$ python -q
>>> import numpy as np
>>> import numpy.linalg as la
>>> np.set_printoptions(precision=1, suppress=True, linewidth=160)
>>> arr = np.loadtxt("w.csv", delimiter=",")
>>> arr.round(1) + 0
array([[ 1. ,  0.1,  0.1],
       [ 0.1,  0. , -1. ],
       [ 0.1, -1. ,  0. ]])
>>> (arr - arr.T) / 2
array([[0., 0., 0.],
       [0., 0., 0.],
       [0., 0., 0.]])
>>> np.round(la.det(arr), 1)
np.float64(-1.0)
>>> round(float(np.trace(arr)), 1)
1.0
>>> la.determinant(arr)
Traceback (most recent call last):
  File "<python-input-8>", line 1, in <module>
    la.determinant(arr)
    ^^^^^^^^^^^^^^
AttributeError: module 'numpy.linalg' has no attribute 'determinant'
>>> np.round(la.matrix_power(arr, 2), 1) + 0
array([[1., 0., 0.],
       [0., 1., 0.],
       [0., 0., 1.]])
>>> J = np.load("a.npy")
>>> J
array([[  0.7,  -4.4,   1. ,   3.3,  -1.9],
       [  4.6,   1.7,  -2.8,  -2.3,   9.6],
       [  7.3,   1.1,   0.6,   2.1,   2.2],
       [ -3.4,  -5.5,  12. ,  11.7, -20.7],
       [ -5. ,  -4.6,  12.2,  12.9, -21.3],
       [  3.5,   1.9,  -2.1,   0.5,   1.8],
       [ -6.6,  -3.7,   2.6,   2.5, -10.5],
       [  2.2,   1.3,   3.2,   2.8,  -5.8],
       [ -8.2,  -3.7,  -6.4,  -1.8,   1.6],
       [ -6.1,   5.6,   2. ,   3.6,   5. ],
       [  4.3,   2. ,   2.3,  -3.2,   1.3],
       [ -2.4,  -2.8,   4.5,   1.4,  -8.8],
       [ -5.3,  -1.5,  -1.4,  -6.1,   3.4],
       [ -1.5, -12.1,   1.5,  -3.3, -10.4],
       [ -9.4,  -7.1,  -1.2,  -4.2,  -9.9],
       [  8.2,  -2.9,  -3.4,  -1.3,  -3.5],
       [  1.4,   5.5,   2.3,   0. ,   6.3],
       [  2.9,  -0.2,  -5.6,  -3.5,   8.4],
       [ -1.8,   5.3,  -7.9,  -0.5,   8.7],
       [ -5.7,  -2.3,  -0.3,   1.7,  -8.8],
       [  2.1,   0.2,  -3.5,   2.9,   1.7],
       [ -6.4,  -3.9,   2.3,  -7.3,  -1.2],
       [ -3.1,  -1.5,  -5.5,  -6.1,  14. ],
       [ -0.5,   1.8,   4.5,   4.9,   2.9]])
>>> z = J[:, 1] > np.median(J[:, 1])
>>> u = J[z].mean(axis=0) - J[~z].mean(axis=0)
>>> u
array([ 5.5,  6.7, -2. ,  0.4,  9.8])
>>> ((J - J.mean(axis=0)) @ u > 0).astype(int)
array([0, 1, 1, 0, 0, 1, 0, 0, 0, 1, 1, 0, 1, 0, 0, 1, 1, 1, 1, 0, 1, 0, 1, 1])
>>> np.round((((J - J.mean(axis=0)) @ u > 0) == z).mean(), 1)
np.float64(0.8)
>>> np.argsort(-np.abs(u).round(6), kind="stable")
array([4, 1, 0, 2, 3])
>>> z.astype(int)
array([0, 1, 1, 0, 0, 1, 0, 1, 0, 1, 1, 0, 0, 0, 0, 0, 1, 1, 1, 0, 1, 0, 0, 1])
>>> A = np.array([[5, 6, 7, 8, 9], [10, 11, 12, 13, 14], [15, 16, 17, 18, 19]])
>>> la.matrix_rank(A, rtol=0.1)
np.int64(1)
>>> la.cond(A) > 100
np.True_
>>> W1 = np.array([[-4, -5, -4], [-4, -4, -1], [-3, -2, -1], [-2, 1, -1], [-3, -3, 0]])
>>> beta = np.array([2, -6, -5])
>>> act = np.maximum(A @ W1 + beta, 0)
>>> la.matrix_rank(act)
np.int64(0)
>>> W2 = np.array([[5, 4, 2], [-4, 4, 3], [-5, -1, 2]])
>>> (act @ W2).round(6).argmax(axis=1)
array([0, 0, 0])
>>> W1 @ W2
array([[ 20, -32, -31],
       [  1, -31, -22],
       [ -2, -19, -14],
       [ -9,  -3,  -3],
       [ -3, -24, -15]])
>>> left, sig, Vt = la.svd(A)
>>> np.argmax(sig[:-1] / (sig[1:] + 1e-6)) + 1
np.int64(2)
>>> A2 = left[:, :2] @ np.diag(sig[:2]) @ Vt[:2]
>>> la.matrix_rank(A2)
np.int64(2)
>>> np.round(la.norm(A - A2, 2), 1), round(sig[2], 1)
(np.float64(0.0), np.float64(0.0))
>>> A2
array([[ 5.,  6.,  7.,  8.,  9.],
       [10., 11., 12., 13., 14.],
       [15., 16., 17., 18., 19.]])
>>> x0 = np.array([3, -3, -1, -3, -2])
>>> A @ (2 * x0)
array([-104, -164, -224])
>>> np.sign((A @ x0).round(6))
array([-1, -1, -1])
>>> A @ np.ones(5)
array([35., 60., 85.])
>>> F = np.array([[-3, 0, 0, 3, -1, -2], [-2, -1, -2, 2, 1, -2], [0, 0, 0, 0, 0, 0]])
>>> rng = np.random.default_rng(5299)
>>> A2 = F + rng.integers(-2, 3, (3, 2)) @ rng.integers(-2, 3, (2, 6))
>>> A2
array([[-4,  2,  1,  9, -2, -6],
       [-2,  0, -1,  6,  1, -4],
       [ 1,  1,  2,  6,  1, -2]])
>>> np.round(la.svd(A2 - F, compute_uv=False), 1) + 0
array([11. ,  2.6,  0. ])
>>> np.abs(A2 - F).sum(axis=1)
array([15,  8, 13])
>>> la.matrix_rank(A2 - F, tol=1e-8)
np.int64(2)
>>> F @ F
Traceback (most recent call last):
  File "<python-input-46>", line 1, in <module>
    F @ F
    ~~^~~
ValueError: matmul: Input operand 1 has a mismatch in its core dimension 0, with gufunc signature (n?,k),(k,m?)->(n?,m?) (size 3 is different from 6)
>>> cov = F.T @ F
>>> np.trace(cov), (F ** 2).sum()
(np.int64(41), np.int64(41))
>>> la.matrix_rank(cov)
np.int64(2)
>>> np.diag(cov)
array([13,  1,  4, 13,  2,  8])
>>> cov
array([[ 13,   2,   4, -13,   1,  10],
       [  2,   1,   2,  -2,  -1,   2],
       [  4,   2,   4,  -4,  -2,   4],
       [-13,  -2,  -4,  13,  -1, -10],
       [  1,  -1,  -2,  -1,   2,   0],
       [ 10,   2,   4, -10,   0,   8]])
